$ python -q
>>> import numpy as np
>>> np.set_printoptions(precision=2, suppress=True, linewidth=160)
>>> J = np.load("layer16.npy")
>>> J
array([[ 1, -2,  0,  0,  0,  0],
       [ 2, -3,  0,  0,  0,  0],
       [ 2,  1,  0,  0,  0,  0],
       [ 0,  0,  1, -2,  0,  0],
       [ 0,  0,  2, -3,  0,  0],
       [ 0,  0,  2,  1,  0,  0],
       [ 0,  0,  0,  0,  1, -2],
       [ 0,  0,  0,  0,  2, -3],
       [ 0,  0,  0,  0,  2,  1]])
>>> Y = J[0, 0] * J[1:] - np.outer(J[1:, 0], J[0])
>>> print(Y)
[[ 0  1  0  0  0  0]
 [ 0  5  0  0  0  0]
 [ 0  0  1 -2  0  0]
 [ 0  0  2 -3  0  0]
 [ 0  0  2  1  0  0]
 [ 0  0  0  0  1 -2]
 [ 0  0  0  0  2 -3]
 [ 0  0  0  0  2  1]]
>>> np.linalg.matrix_rank(Y), np.linalg.matrix_rank(J)
(np.int64(5), np.int64(6))
>>> x0 = np.array([4, -2, -6, -5, 5, -4])
>>> rhs = J @ x0
>>> print(np.linalg.solve(J.T @ J, J.T @ rhs))
[ 4. -2. -6. -5.  5. -4.]
>>> rng = np.random.default_rng(78)
>>> rhs = rhs + 0.02 * rng.normal(size=9)
>>> rhs
array([  7.99,  14.01,   5.99,   3.98,   3.01, -17.01,  13.  ,  22.01,   6.05])
>>> c, *_ = np.linalg.lstsq(J, rhs)
>>> [round(float(np.linalg.norm(np.linalg.solve(J.T @ J + lam * np.eye(6), J.T @ rhs))), 2) for lam in (0, 1, 10, 100)]
[11.05, 9.78, 5.44, 1.18]
>>> c
array([ 4.  , -2.  , -6.  , -5.  ,  5.02, -3.99])
>>> round(np.linalg.norm(rhs - J @ c), 2)
np.float64(0.03)
>>> Y = np.c_[J[:, :1] @ np.array([[3]]), np.array([3, 1, 1, 3, 0, 3, 2, 2, 0])]
>>> Y
array([[3, 3],
       [6, 1],
       [6, 1],
       [0, 3],
       [0, 0],
       [0, 3],
       [0, 2],
       [0, 2],
       [0, 0]])
>>> print(np.round(np.linalg.lstsq(J, Y[:, 0])[0], 2) + 0)
[3. 0. 0. 0. 0. 0.]
>>> np.round(np.linalg.norm(Y - J @ np.linalg.lstsq(J, Y)[0], axis=0), 2) + 0
array([0. , 3.6])
>>> np.linalg.matrix_rank(Y)
np.int64(2)
>>> arr = np.loadtxt("dump.csv", delimiter=",")
>>> arr
array([[ 0.94, -0.06, -0.17, -0.28],
       [-0.06,  0.94, -0.17, -0.28],
       [-0.17, -0.17,  0.5 , -0.83],
       [-0.28, -0.28, -0.83, -0.39]])
>>> x0 = np.array([1, 0, 0, 0])
>>> rhs = arr @ x0
>>> c, lr = np.zeros(4), 1 / np.linalg.norm(arr, 2) ** 2
>>> for i in range(25):
...     c -= lr * arr.T @ (arr @ c - rhs)
...     if i % 5 == 0: print(i, round(np.linalg.norm(arr @ c - rhs), 2))
... 
0 0.0
5 0.0
10 0.0
15 0.0
20 0.0
>>> c.round(2) + 0
array([1., 0., 0., 0.])
>>> r0 = np.array([-3, 1, -3, 2])
>>> Y = arr + np.outer(r0, np.eye(4)[1])
>>> np.linalg.matrix_rank(Y - arr)
np.int64(1)
>>> round(np.linalg.det(Y) / np.linalg.det(arr), 2), round(1 + np.linalg.solve(arr, r0)[1], 2)
(np.float64(2.06), np.float64(2.06))
>>> np.linalg.norm(arr, axis=0)
array([1., 1., 1., 1.])
>>> np.round(arr[:, 3] @ arr[:, 1], 2)
np.float64(-0.0)
>>> print(np.round(arr.T @ arr, 2) + 0)
[[1. 0. 0. 0.]
 [0. 1. 0. 0.]
 [0. 0. 1. 0.]
 [0. 0. 0. 1.]]
>>> np.round(arr @ arr.T, 2) + 0
array([[1., 0., 0., 0.],
       [0., 1., 0., 0.],
       [0., 0., 1., 0.],
       [0., 0., 0., 1.]])
>>> np.linalg.svd(arr, compute_uv=False)
array([1., 1., 1., 1.])
>>> mat = np.load("m.npy")
>>> mat
array([[ 1,  0,  0],
       [ 0,  1,  0],
       [ 1,  0, -2]])
>>> np.linalg.matrix_rank(mat - mat[0, 0] * np.eye(3))
np.int64(1)
>>> m1 = np.loadtxt("data.csv", delimiter=",")
>>> m1
array([[ 0.,  0.,  0.,  2.],
       [ 0.,  0., -1.,  3.],
       [ 0.,  0.,  0., -2.],
       [ 0.,  0.,  0.,  0.]])
>>> x0 = np.array([1, 2, 1, 3])
>>> a = np.maximum(m1 @ x0, 0)
>>> m1 * (a > 1e-9)[:, None]
array([[ 0.,  0.,  0.,  2.],
       [ 0.,  0., -1.,  3.],
       [ 0.,  0.,  0., -0.],
       [ 0.,  0.,  0.,  0.]])
>>> np.tanh(m1 @ x0)
array([ 1.,  1., -1.,  0.])
>>> rk = np.linalg.matrix_rank(m1)
>>> rk
np.int64(2)
>>> ns = np.linalg.svd(m1)[2][rk:].T
>>> [int(np.linalg.matrix_rank(np.delete(m1, i, axis=0))) for i in range(4)]
[2, 1, 2, 2]
>>> [int(np.linalg.matrix_rank(m1[:i])) for i in range(1, len(m1) + 1)]
[1, 2, 2, 2]
>>> m1 @ ns
array([[0., 0.],
       [0., 0.],
       [0., 0.],
       [0., 0.]])
>>> [int(np.linalg.matrix_rank(m1[:, :j + 1])) for j in range(4)]
[0, 0, 1, 2]
>>> np.round(m1 @ np.linalg.pinv(m1) @ m1, 2) + 0
array([[ 0.,  0.,  0.,  2.],
       [ 0.,  0., -1.,  3.],
       [ 0.,  0.,  0., -2.],
       [ 0.,  0.,  0.,  0.]])
>>> np.linalg.lstsq(m1[:-1].T, m1[-1])[2]
np.int32(2)
>>> np.allclose(m1[:-1].T @ np.linalg.lstsq(m1[:-1].T, m1[-1])[0], m1[-1])
True
>>> np.abs(np.diag(np.linalg.qr(m1)[1])) > 1e-9
array([False, False, False, False])
>>> np.unique(m1.round(6), axis=0).shape
(4, 4)
>>> print(round(np.trace(np.linalg.pinv(m1) @ m1), 2))
2.0
>>> np.linalg.matrix_power(m1 - np.diag(np.diag(m1)), 4)
array([[0., 0., 0., 0.],
       [0., 0., 0., 0.],
       [0., 0., 0., 0.],
       [0., 0., 0., 0.]])
>>> print(m1 @ m1)
[[0. 0. 0. 0.]
 [0. 0. 0. 2.]
 [0. 0. 0. 0.]
 [0. 0. 0. 0.]]
>>> print(np.prod(np.diag(m1)), round(float(np.linalg.det(m1)), 2))
0.0 0.0
>>> np.sort(np.linalg.eigvals(m1))
array([0., 0., 0., 0.])
>>> X = np.loadtxt("case0.csv", delimiter=",")
>>> X
array([[ 8.87, -1.71,  4.29],
       [-3.06, -7.64, -5.68],
       [-4.31,  9.01,  0.54],
       [ 3.99, -9.04, -1.52],
       [-7.87,  4.15, -4.56],
       [-0.26,  3.07, -9.51],
       [ 0.07,  1.05,  9.94],
       [ 9.44, -2.99,  1.4 ],
       [ 9.19,  3.93,  0.37],
       [-1.83, -9.82, -0.51],
       [ 8.63,  4.98,  0.83],
       [-7.53, -4.17, -5.1 ],
       [-3.87,  4.26, -8.18],
       [-9.6 , -0.78,  2.68],
       [-6.74,  2.92,  6.79],
       [ 1.77, -9.84, -0.16],
       [ 8.57,  4.67,  2.18],
       [-4.88,  0.17, -8.73],
       [-6.3 ,  6.96, -3.45],
       [ 2.23,  9.65,  1.4 ]])
>>> x0 = np.array([-9, 5, -4])
>>> rhs = X @ x0
>>> np.round(np.linalg.pinv(X) @ X, 2) + 0
array([[1., 0., 0.],
       [0., 1., 0.],
       [0., 0., 1.]])
>>> np.linalg.lstsq(X, rhs)[0]
array([-9.,  5., -4.])
>>> rhs = rhs + 0.3 * rng.normal(size=20)
>>> rhs
array([-105.68,   12.22,   81.95,  -74.95,  110.16,   56.24,  -34.84, -105.36,  -64.12,  -30.45,  -55.92,   67.42,   89.07,   71.78,   48.54,  -64.47,  -62.17,
         79.73,  105.11,   22.41])
>>> c, *_ = np.linalg.lstsq(X, rhs)
>>> [round(float(np.linalg.norm(np.linalg.solve(X.T @ X + lam * np.eye(3), X.T @ rhs))), 2) for lam in (0, 1, 10, 100)]
[11.05, 11.04, 10.92, 9.9]
>>> print(np.round(X.T @ (rhs - X @ c), 2) + 0)
[0. 0. 0.]
>>> E = np.array([[-1.4, 4.51, -0.56],
...     [-5.49, -1.57, 4.46],
...     [-4.98, -1.6, 7.52],
...     [0.06, 4.38, -1.23],
...     [-0.19, 4.37, -2.55],
...     [-4.53, -1.86, 3.45],
...     [-5.81, -1.53, 3.84],
...     [-0.68, 5.61, 0.23],
...     [-1.59, 4.64, -1.76],
...     [-1.06, 4.99, -0.61],
...     [-4.45, -1.32, 4.28],
...     [-0.76, 3.15, 0.08],
...     [-4.58, -1.03, 3.75],
...     [-2.06, 3.89, -0.3],
...     [-5.49, -3.11, 3.77],
...     [-6.86, -2.29, 5.55],
...     [-0.01, 4.76, -2.01],
...     [-4.86, -2.79, 4.35],
...     [0.24, 5.69, 2.92]])
>>> G = np.cov(E, rowvar=False)
>>> np.median(E, axis=0)
array([-2.06,  3.15,  2.92])
>>> G
array([[ 5.86,  7.85, -6.07],
       [ 7.85, 11.61, -8.54],
       [-6.07, -8.54,  8.82]])
>>> print(np.argwhere(np.triu(np.abs(np.corrcoef(E.T)) > 0.8, 1)))
[[0 1]
 [0 2]
 [1 2]]
>>> print(np.polyfit(E[:, 0], E[:, 2], 1))
[-1.04 -1.12]
